In [1]: import numpy as np

In [2]: import numpy.linalg as la

In [3]: np.set_printoptions(precision=2, suppress=True, linewidth=200)

In [4]: A = np.loadtxt("a.csv", delimiter=",")

In [5]: print(A)
[[  4.    1.7  -0.5]
 [-12.   -0.1  -0.1]
 [ -6.   -1.1  -0.9]]

In [6]: print(np.kron(np.eye(2, dtype=int), A))
[[  4.    1.7  -0.5   0.    0.   -0. ]
 [-12.   -0.1  -0.1  -0.   -0.   -0. ]
 [ -6.   -1.1  -0.9  -0.   -0.   -0. ]
 [  0.    0.   -0.    4.    1.7  -0.5]
 [ -0.   -0.   -0.  -12.   -0.1  -0.1]
 [ -0.   -0.   -0.   -6.   -1.1  -0.9]]

In [7]: print(la.eigvals(A))
[ 2.13+3.77j  2.13-3.77j -1.26+0.j  ]

In [8]: print(np.einsum("ii->", A))
3.0

In [9]: Y = la.inv(A)

In [10]: print((np.abs(Y) > 1e-9).astype(int))
[[1 1 1]
 [1 1 1]
 [1 1 1]]

In [11]: print(np.allclose(Y, A.T))
False

In [12]: print(round(la.det(A) * la.det(Y), 2))
1.0

In [13]: print(la.inv(Y))
[[  4.    1.7  -0.5]
 [-12.   -0.1  -0.1]
 [ -6.   -1.1  -0.9]]

In [14]: rng = np.random.default_rng(759404)

In [15]: Y = A + rng.integers(-2, 3, (3, 1)) @ rng.integers(-2, 3, (1, 3))

In [16]: print(Y)
[[  4.    1.7   0.5]
 [-12.   -0.1   1.9]
 [ -6.   -1.1  -2.9]]

In [17]: print(np.abs(Y - A).sum(axis=1))
[1. 2. 2.]

In [18]: print(la.matrix_rank(Y - A, tol=1e-8))
1

In [19]: Y = np.array([[0, 1, 1], [0, 0, 2]])

In [20]: basis = np.kron(Y, A)

In [21]: print(basis.shape)
(6, 9)

In [22]: print(basis)
[[  0.    0.   -0.    4.    1.7  -0.5   4.    1.7  -0.5]
 [ -0.   -0.   -0.  -12.   -0.1  -0.1 -12.   -0.1  -0.1]
 [ -0.   -0.   -0.   -6.   -1.1  -0.9  -6.   -1.1  -0.9]
 [  0.    0.   -0.    0.    0.   -0.    8.    3.4  -1. ]
 [ -0.   -0.   -0.   -0.   -0.   -0.  -24.   -0.2  -0.2]
 [ -0.   -0.   -0.   -0.   -0.   -0.  -12.   -2.2  -1.8]]

In [23]: print(round(la.norm(basis, 2), 2), round(float(la.norm(Y, 2) * la.norm(A, 2)), 2))
32.13 32.13

In [24]: feats = np.array([[3, 2, 3, 0, 3], [2, 1, 2, -1, 2]])

In [25]: Y = feats + rng.integers(-2, 3, (2, 1)) @ rng.integers(-2, 3, (1, 5))

In [26]: print(Y)
[[ 3  2  3  0  3]
 [ 4 -1  3 -3  0]]

In [27]: print(la.matrix_rank(Y - feats, tol=1e-8))
1

In [28]: print(Y - feats)
[[ 0  0  0  0  0]
 [ 2 -2  1 -2 -2]]

In [29]: Y = np.array([[-0.3, -0.6], [1.0, 0.2], [1.6, 1.8], [-1.5, 1.2]])

In [30]: basis = np.array([[-0.3, -0.1, -0.3], [-0.2, -1.3, 0.3]])

In [31]: K = Y @ basis

In [32]: print(K)
[[ 0.21  0.81 -0.09]
 [-0.34 -0.36 -0.24]
 [-0.84 -2.5   0.06]
 [ 0.21 -1.41  0.81]]

In [33]: W = np.array([[1, 0, 0], [-2, -2, 2], [2, 2, -2]])

In [34]: c = np.array([2, -2, 2])

In [35]: hid = np.maximum(K @ W + c, 0)

In [36]: print(la.matrix_rank(hid))
3

In [37]: print((hid > 0).mean(axis=0))
[1.  0.5 0.5]

In [38]: print((hid > 0).astype(int))
[[1 0 1]
 [1 0 1]
 [1 1 0]
 [1 1 0]]

In [39]: print(hid)
[[0.41 0.   3.8 ]
 [1.9  0.   1.76]
 [6.28 3.12 0.  ]
 [6.65 2.44 0.  ]]

In [40]: basis = np.array([[3, 1, 0], [0, 1, 3], [3, 3, 2]])

In [41]: print((hid @ basis).round(6).argmax(axis=1))
[0 0 0 0]

In [42]: print(W @ basis)
[[ 3  1  0]
 [ 0  2 -2]
 [ 0 -2  2]]

In [43]: r0, r1 = K[1], K[3]

In [44]: print(round(r0 @ r1, 2))
0.24

In [45]: p = (r0 @ r1) / (r0 @ r0) * r0

In [46]: print(np.outer(r0, r1))
[[-0.07  0.48 -0.28]
 [-0.08  0.51 -0.29]
 [-0.05  0.34 -0.19]]

In [47]: print(la.matrix_rank(np.outer(r0, r1)))
1

In [48]: mat = np.load("dump.npy")

In [49]: print(mat)
[[ 16.14   8.76 -19.27  -2.66]
 [ -5.07   8.66   2.33  -7.75]
 [ -0.43   0.99   0.68  -6.86]
 [  7.48  -1.93  -9.17  -7.54]
 [ 14.55   3.58 -12.91  -0.93]
 [ -0.88  -7.64  -3.21 -13.78]
 [  9.92   6.   -10.82  -3.37]
 [  8.77   5.57 -12.48  -6.19]
 [ 11.11   9.91 -10.54  -0.4 ]
 [  0.92   4.64  -4.13  -8.08]
 [ -2.55 -12.25  -0.66 -15.14]
 [-14.39  -9.01  12.02 -16.25]
 [ -3.01  -9.31  -2.64 -16.23]
 [  5.68  15.3   -4.01   1.11]
 [ -1.45  10.42   2.68  -2.84]
 [ -7.02   8.58   7.92  -5.2 ]
 [  1.59   2.22  -5.11  -9.07]
 [ -3.59  -2.25   4.5   -8.29]
 [ -5.51 -17.32   0.38 -19.36]
 [ -1.17   9.99   0.23  -4.76]
 [  0.25  -2.92   1.15  -7.14]
 [ -2.22  -6.19   1.46 -10.78]
 [  1.49   4.1    1.07  -3.29]
 [ -1.59  -2.53 -10.72 -19.01]]

In [50]: D = la.norm(mat[:, None] - mat[None], axis=-1)

In [51]: print(la.matrix_rank(D ** 2))
6

In [52]: print((D + 1e9 * np.eye(24)).round(6).argmin(axis=1))
[ 4 19 20  7  6 12  7  6  6 16 12 17  5  8 19  1  9 20 10 14  2 20  2  5]

In [53]: print(D.shape)
(24, 24)

In [54]: r0, r1 = mat[17], mat[5]

In [55]: print(np.round(r0 @ r1, 2))
120.14

In [56]: print(round(float(r0 @ r0), 2))
106.92

In [57]: p = (r0 @ r1) / (r0 @ r0) * r0

In [58]: print(la.matrix_rank(np.outer(r0, r1)))
1

In [59]: print(p)
[-4.03 -2.53  5.06 -9.31]

In [60]: Y = np.array([[5, 5, 4], [5, 2, 0], [5, 3, 4]])

In [61]: Y[-1] = Y[0]

In [62]: arr = Y + 0.1 * np.eye(3)

In [63]: print(arr)
[[5.1 5.  4. ]
 [5.  2.1 0. ]
 [5.  5.  4.1]]

In [64]: print(la.cond(arr) > 100)
True

In [65]: print(np.argsort(-la.norm(arr, axis=0).round(6), kind="stable")[:3])
[0 1 2]

In [66]: r0, r1 = arr[1], arr[2]

In [67]: print(r0 @ r1)
35.5

In [68]: print(r0 @ r0)
29.41

In [69]: p = (r0 @ r1) / (r0 @ r0) * r0

In [70]: print(np.round((r1 - p) @ r0, 2))
0.0

In [71]: print(round(la.norm(r0 + r1) ** 2 + la.norm(r0 - r1) ** 2, 2))
192.44

In [72]: Y = arr / np.sqrt((arr ** 2).mean(axis=1, keepdims=True))

In [73]: print(la.matrix_rank(arr - arr.mean(axis=1, keepdims=True)))
2

In [74]: print(Y[0])
[1.08 1.06 0.85]

In [75]: print(arr - arr.mean(axis=1, keepdims=True))
[[ 0.4   0.3  -0.7 ]
 [ 2.63 -0.27 -2.37]
 [ 0.3   0.3  -0.6 ]]

In [76]: print(la.norm(Y, axis=1))
[1.73 1.73 1.73]

In [77]: gram = arr.T @ arr

In [78]: print(np.diag(gram))
[76.01 54.41 32.81]

In [79]: print(np.round(la.svd(arr, compute_uv=False) ** 2, 2) + 0)
[154.28   8.95   0.  ]

In [80]: x0 = np.array([6, 1, 1])

In [81]: rhs = arr @ x0

In [82]: c, lr = np.zeros(3), 1 / la.norm(arr, 2) ** 2

In [83]: for i in range(12):
    ...:     c -= lr * arr.T @ (arr @ c - rhs)
    ...:     if i % 2 == 0: print(i, round(la.norm(arr @ c - rhs), 2))
    ...: 
0 8.36
2 7.42
4 6.58
6 5.84
8 5.18
10 4.6

In [84]: print(c)
[4.5  2.67 1.1 ]

In [85]: print(round(la.cond(arr), 2))
783.59

In [86]: X = np.loadtxt("data.csv", delimiter=",")

In [87]: print(X.round(2) + 0)
[[ 0.37  0.2  -0.41  0.15  0.02]
 [ 0.2   0.1  -0.22  0.08  0.01]
 [-0.41 -0.22  0.46 -0.17 -0.02]
 [ 0.15  0.08 -0.17  0.06  0.01]
 [ 0.02  0.01 -0.02  0.01  0.  ]]

In [88]: # rank 1

In [89]: print(np.round(np.abs(X).max(), 2))
0.46

In [90]: print(round(float(la.norm(X)), 2))
1.0

In [91]: print(np.unravel_index(np.abs(X).argmax(), X.shape))
(np.int64(2), np.int64(2))
